% ipython --no-banner

In [1]: import numpy as np

In [2]: import numpy.linalg as la

In [3]: np.set_printoptions(precision=2, suppress=True, linewidth=200, sign=" ")

In [4]: def rnd(a):
   ...:     return np.round(a, 2) + 0
   ...: 

In [5]: M2 = np.array([[1.5, 0.3], [-0.5, 0.0], [-1.9, 2.8], [-0.1, 1.4], [-0.6, -1.5]])

In [6]: W2 = np.array([[-0.1, -0.6, 0.8], [0.4, 0.0, -0.1]])

In [7]: m1 = M2 @ W2

In [8]: rnd(m1)
Out[8]: 
array([[-0.03, -0.9 ,  1.17],
       [ 0.05,  0.3 , -0.4 ],
       [ 1.31,  1.14, -1.8 ],
       [ 0.57,  0.06, -0.22],
       [-0.54,  0.36, -0.33]])

In [9]: M2 = np.array([[0, 1, 0], [-1, -1, -1], [0, 0, 2]])

In [10]: rnd(np.einsum("ij->j", m1))
Out[10]: array([ 1.36,  0.96, -1.58])

In [11]: rnd(np.einsum("ik,kj->ji", m1, M2))
Out[11]: 
array([[ 0.9 , -0.3 , -1.14, -0.06, -0.36],
       [ 0.87, -0.25,  0.17,  0.51, -0.9 ],
       [ 3.24, -1.1 , -4.74, -0.5 , -1.02]])

In [12]: rnd(M2.T @ m1.T)
Out[12]: 
array([[ 0.9 , -0.3 , -1.14, -0.06, -0.36],
       [ 0.87, -0.25,  0.17,  0.51, -0.9 ],
       [ 3.24, -1.1 , -4.74, -0.5 , -1.02]])

In [13]: rnd(m1 @ M2)
Out[13]: 
array([[ 0.9 ,  0.87,  3.24],
       [-0.3 , -0.25, -1.1 ],
       [-1.14,  0.17, -4.74],
       [-0.06,  0.51, -0.5 ],
       [-0.36, -0.9 , -1.02]])

In [14]: la.matrix_rank(np.vstack([m1, M2.T]))
Out[14]: np.int64(3)

In [15]: rnd(np.einsum("ik,kj->ij", m1, M2))
Out[15]: 
array([[ 0.9 ,  0.87,  3.24],
       [-0.3 , -0.25, -1.1 ],
       [-1.14,  0.17, -4.74],
       [-0.06,  0.51, -0.5 ],
       [-0.36, -0.9 , -1.02]])

In [16]: la.matrix_rank(m1 @ M2)
Out[16]: np.int64(2)

In [17]: mat = np.loadtxt("data.csv", delimiter=",")

In [18]: mat
Out[18]: 
array([[ 0.52,  0.1 ,  0.07, -0.35],
       [ 3.16,  1.02, -1.02, -2.88],
       [-1.03, -0.31,  0.26,  0.83],
       [-0.4 , -0.1 ,  0.26,  0.58],
       [ 4.03,  1.37, -1.45, -4.08],
       [-0.45, -0.03,  0.06,  0.55],
       [-3.41, -0.97,  1.08,  3.25],
       [-1.7 , -0.75,  0.58,  1.85],
       [ 4.57,  1.44, -1.53, -4.6 ],
       [-4.29, -1.39,  1.36,  4.25],
       [ 0.83,  0.34, -0.16, -0.96],
       [ 3.95,  1.33, -1.43, -3.92],
       [-1.91, -0.72,  0.71,  1.83],
       [-1.37, -0.55,  0.51,  1.46],
       [ 1.65,  0.55, -0.74, -1.85],
       [ 0.3 ,  0.23, -0.27, -0.32],
       [-2.45, -0.96,  0.68,  2.58],
       [ 5.44,  1.99, -1.75, -5.52],
       [-1.25, -0.29,  0.38,  1.06],
       [-1.25, -0.41,  0.38,  0.91],
       [ 0.45,  0.11, -0.06, -0.56],
       [-1.46, -0.47,  0.35,  1.34],
       [-3.31, -1.18,  1.19,  3.3 ]])

In [19]: Ac = mat - mat.mean(axis=0)

In [20]: U, s, Vt = la.svd(Ac, full_matrices=False)

In [21]: rnd((s ** 2).sum() ** 2 / (s ** 4).sum())
Out[21]: np.float64(1.0)

In [22]: np.abs(Vt[0]).argmax()
Out[22]: np.int64(0)

In [23]: np.abs(U[:, 0]).argmax()
Out[23]: np.int64(17)
